$ python -q
>>> import numpy as np
>>> np.set_printoptions(precision=3, suppress=True, linewidth=200, sign=" ")
>>> O, _ = np.linalg.qr(np.array([[1.0], [-0.8], [0.1], [0.5], [1.6], [-0.7], [0.5], [0.2]]))
>>> data = O @ O.T
>>> data
array([[ 0.191, -0.153,  0.019,  0.095,  0.305, -0.134,  0.095,  0.038],
       [-0.153,  0.122, -0.015, -0.076, -0.244,  0.107, -0.076, -0.031],
       [ 0.019, -0.015,  0.002,  0.01 ,  0.031, -0.013,  0.01 ,  0.004],
       [ 0.095, -0.076,  0.01 ,  0.048,  0.153, -0.067,  0.048,  0.019],
       [ 0.305, -0.244,  0.031,  0.153,  0.489, -0.214,  0.153,  0.061],
       [-0.134,  0.107, -0.013, -0.067, -0.214,  0.094, -0.067, -0.027],
       [ 0.095, -0.076,  0.01 ,  0.048,  0.153, -0.067,  0.048,  0.019],
       [ 0.038, -0.031,  0.004,  0.019,  0.061, -0.027,  0.019,  0.008]])
>>> # rows 3 and 6 are equal
>>> blk = np.stack([data, 3 * data, data[::-1]])
>>> np.linalg.matrix_rank(blk.reshape(3, -1))
np.int64(2)
>>> np.einsum("bij,cij->bc", blk, blk)
array([[ 1.   ,  3.   ,  0.202],
       [ 3.   ,  9.   ,  0.607],
       [ 0.202,  0.607,  1.   ]])
>>> vals, V = np.linalg.eigh(data)
>>> vec = np.array([-2, -2, 1, 1, 2, 0, 1, 0])
>>> np.round(np.abs(data).sum(axis=1).max(), 3), np.round(np.abs(vals).max(), 3)
(np.float64(1.649), np.float64(1.0))
>>> V * np.maximum(vals, 0) @ V.T
array([[ 0.191, -0.153,  0.019,  0.095,  0.305, -0.134,  0.095,  0.038],
       [-0.153,  0.122, -0.015, -0.076, -0.244,  0.107, -0.076, -0.031],
       [ 0.019, -0.015,  0.002,  0.01 ,  0.031, -0.013,  0.01 ,  0.004],
       [ 0.095, -0.076,  0.01 ,  0.048,  0.153, -0.067,  0.048,  0.019],
       [ 0.305, -0.244,  0.031,  0.153,  0.489, -0.214,  0.153,  0.061],
       [-0.134,  0.107, -0.013, -0.067, -0.214,  0.094, -0.067, -0.027],
       [ 0.095, -0.076,  0.01 ,  0.048,  0.153, -0.067,  0.048,  0.019],
       [ 0.038, -0.031,  0.004,  0.019,  0.061, -0.027,  0.019,  0.008]])
>>> (np.sign(V[:, -1].round(6)) == np.sign(V[0, -1].round(6))).astype(int)
array([ 1,  0,  1,  1,  1,  0,  1,  1])
>>> V * np.abs(vals) @ V.T
array([[ 0.191, -0.153,  0.019,  0.095,  0.305, -0.134,  0.095,  0.038],
       [-0.153,  0.122, -0.015, -0.076, -0.244,  0.107, -0.076, -0.031],
       [ 0.019, -0.015,  0.002,  0.01 ,  0.031, -0.013,  0.01 ,  0.004],
       [ 0.095, -0.076,  0.01 ,  0.048,  0.153, -0.067,  0.048,  0.019],
       [ 0.305, -0.244,  0.031,  0.153,  0.489, -0.214,  0.153,  0.061],
       [-0.134,  0.107, -0.013, -0.067, -0.214,  0.094, -0.067, -0.027],
       [ 0.095, -0.076,  0.01 ,  0.048,  0.153, -0.067,  0.048,  0.019],
       [ 0.038, -0.031,  0.004,  0.019,  0.061, -0.027,  0.019,  0.008]])
>>> E = np.loadtxt("mat.csv", delimiter=",")
>>> E
array([[-3.,  2.,  0.,  3.,  5., -3.,  2., -1.],
       [-1., -3.,  2.,  0.,  3.,  5., -3.,  2.],
       [ 2., -1., -3.,  2.,  0.,  3.,  5., -3.],
       [-3.,  2., -1., -3.,  2.,  0.,  3.,  5.],
       [ 5., -3.,  2., -1., -3.,  2.,  0.,  3.],
       [ 3.,  5., -3.,  2., -1., -3.,  2.,  0.],
       [ 0.,  3.,  5., -3.,  2., -1., -3.,  2.],
       [ 2.,  0.,  3.,  5., -3.,  2., -1., -3.]])
>>> other = E / np.sqrt((E ** 2).mean(axis=1, keepdims=True))
>>> np.linalg.norm(other, axis=1)
array([ 2.828,  2.828,  2.828,  2.828,  2.828,  2.828,  2.828,  2.828])
>>> other[3]
array([-1.086,  0.724, -0.362, -1.086,  0.724,  0.   ,  1.086,  1.811])
>>> E - E.mean(axis=1, keepdims=True)
array([[-3.625,  1.375, -0.625,  2.375,  4.375, -3.625,  1.375, -1.625],
       [-1.625, -3.625,  1.375, -0.625,  2.375,  4.375, -3.625,  1.375],
       [ 1.375, -1.625, -3.625,  1.375, -0.625,  2.375,  4.375, -3.625],
       [-3.625,  1.375, -1.625, -3.625,  1.375, -0.625,  2.375,  4.375],
       [ 4.375, -3.625,  1.375, -1.625, -3.625,  1.375, -0.625,  2.375],
       [ 2.375,  4.375, -3.625,  1.375, -1.625, -3.625,  1.375, -0.625],
       [-0.625,  2.375,  4.375, -3.625,  1.375, -1.625, -3.625,  1.375],
       [ 1.375, -0.625,  2.375,  4.375, -3.625,  1.375, -1.625, -3.625]])
>>> other = np.array([[4, 7, 9],
...     [9, 9, 4],
...     [9, 7, 6],
...     [7, 1, 8],
...     [9, 9, 6],
...     [5, 4, 0],
...     [2, 7, 0],
...     [1, 0, 5]])
>>> E @ other
array([[ 60.,  47.,  30.],
       [ 35.,   6.,  19.],
       [  8.,  33.,  -3.],
       [  5.,  26., -12.],
       [-10.,   2.,  34.],
       [ 24.,  40.,  39.],
       [ 60.,  52.,  40.],
       [ 48.,  14.,  43.]])
>>> np.einsum("ik,kj->ij", E, other)
array([[ 60.,  47.,  30.],
       [ 35.,   6.,  19.],
       [  8.,  33.,  -3.],
       [  5.,  26., -12.],
       [-10.,   2.,  34.],
       [ 24.,  40.,  39.],
       [ 60.,  52.,  40.],
       [ 48.,  14.,  43.]])
>>> np.linalg.matrix_rank(E @ other)
np.int64(3)
>>> np.einsum("ij,ij->i", E, E)
array([ 61.,  61.,  61.,  61.,  61.,  61.,  61.,  61.])
>>> feats = np.diag(3 * np.array([-2, 1])) + np.array([[-6, -8], [6, -8]])
>>> feats
array([[-12,  -8],
       [  6,  -5]])
>>> O, R = np.linalg.qr(feats)
>>> O.shape, R.shape
((2, 2), (2, 2))
>>> np.round(abs(R[0, 0]), 3), round(np.linalg.norm(feats[:, 0]), 3)
(np.float64(13.416), np.float64(13.416))
>>> O
array([[-0.894,  0.447],
       [ 0.447,  0.894]])
>>> np.round(O.T @ O, 3) + 0
array([[ 1.,  0.],
       [ 0.,  1.]])
>>> np.abs(np.diag(R))
array([ 13.416,   8.05 ])
>>> W0 = np.load("case6.npy")
>>> W0
array([[ 2,  8,  2],
       [ 8,  8,  0],
       [ 7,  0,  0],
       [ 7,  7,  6],
       [ 2,  2,  3],
       [ 7,  7,  6]])
>>> # rows 3 and 5 are equal
>>> other = W0 / np.sqrt((W0 ** 2).mean(axis=1, keepdims=True))
>>> np.linalg.matrix_rank(other) == np.linalg.matrix_rank(W0)
np.True_
>>> np.linalg.matrix_rank(W0 - W0.mean(axis=1, keepdims=True))
np.int64(2)
>>> other[1]
array([ 1.225,  1.225,  0.   ])
>>> np.linalg.norm(other, axis=1)
array([ 1.732,  1.732,  1.732,  1.732,  1.732,  1.732])
>>> arr = np.loadtxt("data.csv", delimiter=",")
>>> arr
array([[ 1.   ,  0.9  ,  0.81 ,  0.729,  0.656,  0.59 ,  0.531,  0.478],
       [ 0.9  ,  1.   ,  0.9  ,  0.81 ,  0.729,  0.656,  0.59 ,  0.531],
       [ 0.81 ,  0.9  ,  1.   ,  0.9  ,  0.81 ,  0.729,  0.656,  0.59 ],
       [ 0.729,  0.81 ,  0.9  ,  1.   ,  0.9  ,  0.81 ,  0.729,  0.656],
       [ 0.656,  0.729,  0.81 ,  0.9  ,  1.   ,  0.9  ,  0.81 ,  0.729],
       [ 0.59 ,  0.656,  0.729,  0.81 ,  0.9  ,  1.   ,  0.9  ,  0.81 ],
       [ 0.531,  0.59 ,  0.656,  0.729,  0.81 ,  0.9  ,  1.   ,  0.9  ],
       [ 0.478,  0.531,  0.59 ,  0.656,  0.729,  0.81 ,  0.9  ,  1.   ]])
>>> vals, V = np.linalg.eigh(arr)
>>> np.linalg.svd(arr, compute_uv=False)
array([ 6.202,  1.008,  0.33 ,  0.164,  0.104,  0.076,  0.061,  0.055])
>>> np.linalg.eigvalsh(arr @ arr)
array([  0.003,   0.004,   0.006,   0.011,   0.027,   0.109,   1.016,  38.468])
>>> np.round(V.T @ V, 3) + 0
array([[ 1.,  0.,  0.,  0.,  0.,  0.,  0.,  0.],
       [ 0.,  1.,  0.,  0.,  0.,  0.,  0.,  0.],
       [ 0.,  0.,  1.,  0.,  0.,  0.,  0.,  0.],
       [ 0.,  0.,  0.,  1.,  0.,  0.,  0.,  0.],
       [ 0.,  0.,  0.,  0.,  1.,  0.,  0.,  0.],
       [ 0.,  0.,  0.,  0.,  0.,  1.,  0.,  0.],
       [ 0.,  0.,  0.,  0.,  0.,  0.,  1.,  0.],
       [ 0.,  0.,  0.,  0.,  0.,  0.,  0.,  1.]])
>>> other = np.linalg.inv(arr)
>>> np.round(arr @ other, 3) + 0
array([[ 1.,  0.,  0.,  0.,  0.,  0.,  0.,  0.],
       [ 0.,  1.,  0.,  0.,  0.,  0.,  0.,  0.],
       [ 0.,  0.,  1.,  0.,  0.,  0.,  0.,  0.],
       [ 0.,  0.,  0.,  1.,  0.,  0.,  0.,  0.],
       [ 0.,  0.,  0.,  0.,  1.,  0.,  0.,  0.],
       [ 0.,  0.,  0.,  0.,  0.,  1.,  0.,  0.],
       [ 0.,  0.,  0.,  0.,  0.,  0.,  1.,  0.],
       [ 0.,  0.,  0.,  0.,  0.,  0.,  0.,  1.]])
>>> (np.abs(other) > 1e-9).astype(int)
array([[ 1,  1,  1,  1,  1,  1,  1,  1],
       [ 1,  1,  1,  1,  1,  1,  1,  1],
       [ 1,  1,  1,  1,  1,  1,  1,  1],
       [ 1,  1,  1,  1,  1,  1,  1,  1],
       [ 1,  1,  1,  1,  1,  1,  1,  1],
       [ 1,  1,  1,  1,  1,  1,  1,  1],
       [ 1,  1,  1,  1,  1,  1,  1,  1],
       [ 1,  1,  1,  1,  1,  1,  1,  1]])
>>> round(float(np.linalg.slogdet(arr)[0]), 3)
1.0
>>> round(np.linalg.cond(arr), 3)
np.float64(113.328)
>>> other.round(3) + 0
array([[ 5.263, -4.737,  0.   , -0.002, -0.005,  0.018, -0.007, -0.003],
       [-4.737,  9.526, -4.737,  0.002,  0.002, -0.021,  0.024, -0.007],
       [ 0.   , -4.737,  9.526, -4.737,  0.002,  0.002, -0.021,  0.018],
       [-0.002,  0.002, -4.737,  9.526, -4.737,  0.002,  0.002, -0.005],
       [-0.005,  0.002,  0.002, -4.737,  9.526, -4.737,  0.002, -0.002],
       [ 0.018, -0.021,  0.002,  0.002, -4.737,  9.526, -4.737,  0.   ],
       [-0.007,  0.024, -0.021,  0.002,  0.002, -4.737,  9.526, -4.737],
       [-0.003, -0.007,  0.018, -0.005, -0.002,  0.   , -4.737,  5.263]])
>>> f = np.array([0, 2, 0, 5, 4, 5, 2, 0])
>>> other = arr + np.outer(f, np.eye(8)[7])
>>> np.linalg.matrix_rank(other - arr)
np.int64(1)
>>> np.linalg.matrix_rank(np.linalg.inv(other) - np.linalg.inv(arr), tol=1e-8)
np.int64(1)
>>> def softmax(z):
...     e = np.exp(z - z.max(axis=-1, keepdims=True))
...     return e / e.sum(axis=-1, keepdims=True)
... 
>>> softmax(arr).sum(axis=1)
array([ 1.,  1.,  1.,  1.,  1.,  1.,  1.,  1.])
>>> att = arr @ arr.T / np.sqrt(8)
>>> softmax(att)[3] @ arr
array([ 0.712,  0.768,  0.807,  0.827,  0.826,  0.805,  0.765,  0.708])
>>> softmax(att).round(6).argmax(axis=1)
array([ 3,  3,  3,  3,  4,  4,  4,  4])
>>> rng = np.random.default_rng(46211)
>>> other = arr + rng.integers(-2, 3, (8, 1)) @ rng.integers(-2, 3, (1, 8))
>>> other
array([[-3.   ,  0.9  ,  4.81 , -3.271,  4.656,  4.59 ,  4.531, -1.522],
       [ 0.9  ,  1.   ,  0.9  ,  0.81 ,  0.729,  0.656,  0.59 ,  0.531],
       [ 4.81 ,  0.9  , -3.   ,  4.9  , -3.19 , -3.271, -3.344,  2.59 ],
       [ 4.729,  0.81 , -3.1  ,  5.   , -3.1  , -3.19 , -3.271,  2.656],
       [-3.344,  0.729,  4.81 , -3.1  ,  5.   ,  4.9  ,  4.81 , -1.271],
       [ 2.59 ,  0.656, -1.271,  2.81 , -1.1  , -1.   , -1.1  ,  1.81 ],
       [ 2.531,  0.59 , -1.344,  2.729, -1.19 , -1.1  , -1.   ,  1.9  ],
       [ 2.478,  0.531, -1.41 ,  2.656, -1.271, -1.19 , -1.1  ,  2.   ]])
>>> other - arr
array([[-4.,  0.,  4., -4.,  4.,  4.,  4., -2.],
       [ 0.,  0.,  0.,  0.,  0.,  0.,  0.,  0.],
       [ 4.,  0., -4.,  4., -4., -4., -4.,  2.],
       [ 4.,  0., -4.,  4., -4., -4., -4.,  2.],
       [-4.,  0.,  4., -4.,  4.,  4.,  4., -2.],
       [ 2.,  0., -2.,  2., -2., -2., -2.,  1.],
       [ 2.,  0., -2.,  2., -2., -2., -2.,  1.],
       [ 2.,  0., -2.,  2., -2., -2., -2.,  1.]])
>>> F = np.array([[2, 0, 1, 0, 8, 8, 2, 4],
...     [4, 2, 0, 1, 0, 8, 8, 2],
...     [2, 4, 2, 0, 1, 0, 8, 8],
...     [8, 2, 4, 2, 0, 1, 0, 8],
...     [8, 8, 2, 4, 2, 0, 1, 0],
...     [0, 8, 8, 2, 4, 2, 0, 1],
...     [1, 0, 8, 8, 2, 4, 2, 0],
...     [0, 1, 0, 8, 8, 2, 4, 2]])
>>> theta = np.radians(36)
>>> R = np.eye(8)
>>> R[7, 7] = R[2, 2] = np.cos(theta)
>>> R[7, 2], R[2, 7] = -np.sin(theta), np.sin(theta)
>>> R
array([[ 1.   ,  0.   ,  0.   ,  0.   ,  0.   ,  0.   ,  0.   ,  0.   ],
       [ 0.   ,  1.   ,  0.   ,  0.   ,  0.   ,  0.   ,  0.   ,  0.   ],
       [ 0.   ,  0.   ,  0.809,  0.   ,  0.   ,  0.   ,  0.   ,  0.588],
       [ 0.   ,  0.   ,  0.   ,  1.   ,  0.   ,  0.   ,  0.   ,  0.   ],
       [ 0.   ,  0.   ,  0.   ,  0.   ,  1.   ,  0.   ,  0.   ,  0.   ],
       [ 0.   ,  0.   ,  0.   ,  0.   ,  0.   ,  1.   ,  0.   ,  0.   ],
       [ 0.   ,  0.   ,  0.   ,  0.   ,  0.   ,  0.   ,  1.   ,  0.   ],
       [ 0.   ,  0.   , -0.588,  0.   ,  0.   ,  0.   ,  0.   ,  0.809]])
>>> other = F @ R.T
>>> other
array([[ 2.   ,  0.   ,  3.16 ,  0.   ,  8.   ,  8.   ,  2.   ,  2.648],
       [ 4.   ,  2.   ,  1.176,  1.   ,  0.   ,  8.   ,  8.   ,  1.618],
       [ 2.   ,  4.   ,  6.32 ,  0.   ,  1.   ,  0.   ,  8.   ,  5.297],
       [ 8.   ,  2.   ,  7.938,  2.   ,  0.   ,  1.   ,  0.   ,  4.121],
       [ 8.   ,  8.   ,  1.618,  4.   ,  2.   ,  0.   ,  1.   , -1.176],
       [ 0.   ,  8.   ,  7.06 ,  2.   ,  4.   ,  2.   ,  0.   , -3.893],
       [ 1.   ,  0.   ,  6.472,  8.   ,  2.   ,  4.   ,  2.   , -4.702],
       [ 0.   ,  1.   ,  1.176,  8.   ,  8.   ,  2.   ,  4.   ,  1.618]])
>>> F - F[0]
array([[ 0,  0,  0,  0,  0,  0,  0,  0],
       [ 2,  2, -1,  1, -8,  0,  6, -2],
       [ 0,  4,  1,  0, -7, -8,  6,  4],
       [ 6,  2,  3,  2, -8, -7, -2,  4],
       [ 6,  8,  1,  4, -6, -8, -1, -4],
       [-2,  8,  7,  2, -4, -6, -2, -3],
       [-1,  0,  7,  8, -6, -4,  0, -4],
       [-2,  1, -1,  8,  0, -6,  2, -2]])
>>> round(np.linalg.norm(F), 3)
np.float64(34.986)
>>> np.diff(F, axis=0)
array([[ 2,  2, -1,  1, -8,  0,  6, -2],
       [-2,  2,  2, -1,  1, -8,  0,  6],
       [ 6, -2,  2,  2, -1,  1, -8,  0],
       [ 0,  6, -2,  2,  2, -1,  1, -8],
       [-8,  0,  6, -2,  2,  2, -1,  1],
       [ 1, -8,  0,  6, -2,  2,  2, -1],
       [-1,  1, -8,  0,  6, -2,  2,  2]])
>>> np.count_nonzero(F)
np.int64(48)
>>> F.shape
(8, 8)
>>> vec = np.array([3, 0, -1, -1, -3, -1, -2, 1])
>>> h1 = np.maximum(F @ vec, 0)
>>> h1
array([  0,   0,   0,  25,  10,   0,   0,   0])
>>> np.maximum(F @ vec, 0) - np.maximum(-F @ vec, 0)
array([-27, -11,  -7,  25,  10, -23, -27, -40])
>>> np.fft.fft(F[0])
array([25.   +0.j   , -8.828+9.485j,  7.   -4.j   , -3.172+7.485j,  1.   +0.j   , -3.172-7.485j,  7.   +4.j   , -8.828-9.485j])
>>> F @ np.ones(8)
array([ 25.,  25.,  25.,  25.,  25.,  25.,  25.,  25.])
>>> K = np.array([[0, 0, 0, 0, 0],
...     [0, 0, 0, 0, 0],
...     [3, 3, 0, 0, 0],
...     [0, 0, 2, 0, 0],
...     [1, 2, 3, 2, 2]])
>>> # column 4 repeats column 3
>>> np.abs(np.diag(np.linalg.qr(K)[1])) > 1e-9
array([ True,  True,  True, False, False])
>>> round(float(np.trace(np.linalg.pinv(K) @ K)), 3)
3.0
>>> r = np.linalg.matrix_rank(K)
>>> r
np.int64(3)
>>> null = np.linalg.svd(K)[2][r:].T
>>> [int(np.linalg.matrix_rank(K[:i])) for i in range(1, len(K) + 1)]
[0, 0, 1, 2, 3]
>>> np.linalg.matrix_rank(K.T @ K), np.linalg.matrix_rank(K @ K.T)
(np.int64(3), np.int64(3))
>>> np.allclose(K @ null, 0)
True
>>> E @ E
array([[ 12., -30.,  27., -40.,  -8.,  34., -14.,  44.],
       [ 44.,  12., -30.,  27., -40.,  -8.,  34., -14.],
       [-14.,  44.,  12., -30.,  27., -40.,  -8.,  34.],
       [ 34., -14.,  44.,  12., -30.,  27., -40.,  -8.],
       [ -8.,  34., -14.,  44.,  12., -30.,  27., -40.],
       [-40.,  -8.,  34., -14.,  44.,  12., -30.,  27.],
       [ 27., -40.,  -8.,  34., -14.,  44.,  12., -30.],
       [-30.,  27., -40.,  -8.,  34., -14.,  44.,  12.]])
>>> (E - E.T) / 2
array([[ 0. ,  1.5, -1. ,  3. ,  0. , -3. ,  1. , -1.5],
       [-1.5,  0. ,  1.5, -1. ,  3. ,  0. , -3. ,  1. ],
       [ 1. , -1.5,  0. ,  1.5, -1. ,  3. ,  0. , -3. ],
       [-3. ,  1. , -1.5,  0. ,  1.5, -1. ,  3. ,  0. ],
       [ 0. , -3. ,  1. , -1.5,  0. ,  1.5, -1. ,  3. ],
       [ 3. ,  0. , -3. ,  1. , -1.5,  0. ,  1.5, -1. ],
       [-1. ,  3. ,  0. , -3. ,  1. , -1.5,  0. ,  1.5],
       [ 1.5, -1. ,  3. ,  0. , -3. ,  1. , -1.5,  0. ]])
>>> E.inv()
Traceback (most recent call last):
  File "<python-input-98>", line 1, in <module>
    E.inv()
    ^^^^^
AttributeError: 'numpy.ndarray' object has no attribute 'inv'
>>> np.sort(np.abs(np.linalg.eigvals(E)))
array([  3.   ,   3.   ,   3.   ,   5.   ,   8.499,   8.499,  12.074,  12.074])
>>> np.allclose(E, E.T)
False
>>> np.allclose(E @ E.T, E.T @ E)
True
>>> np.trace(E)
np.float64(-24.0)
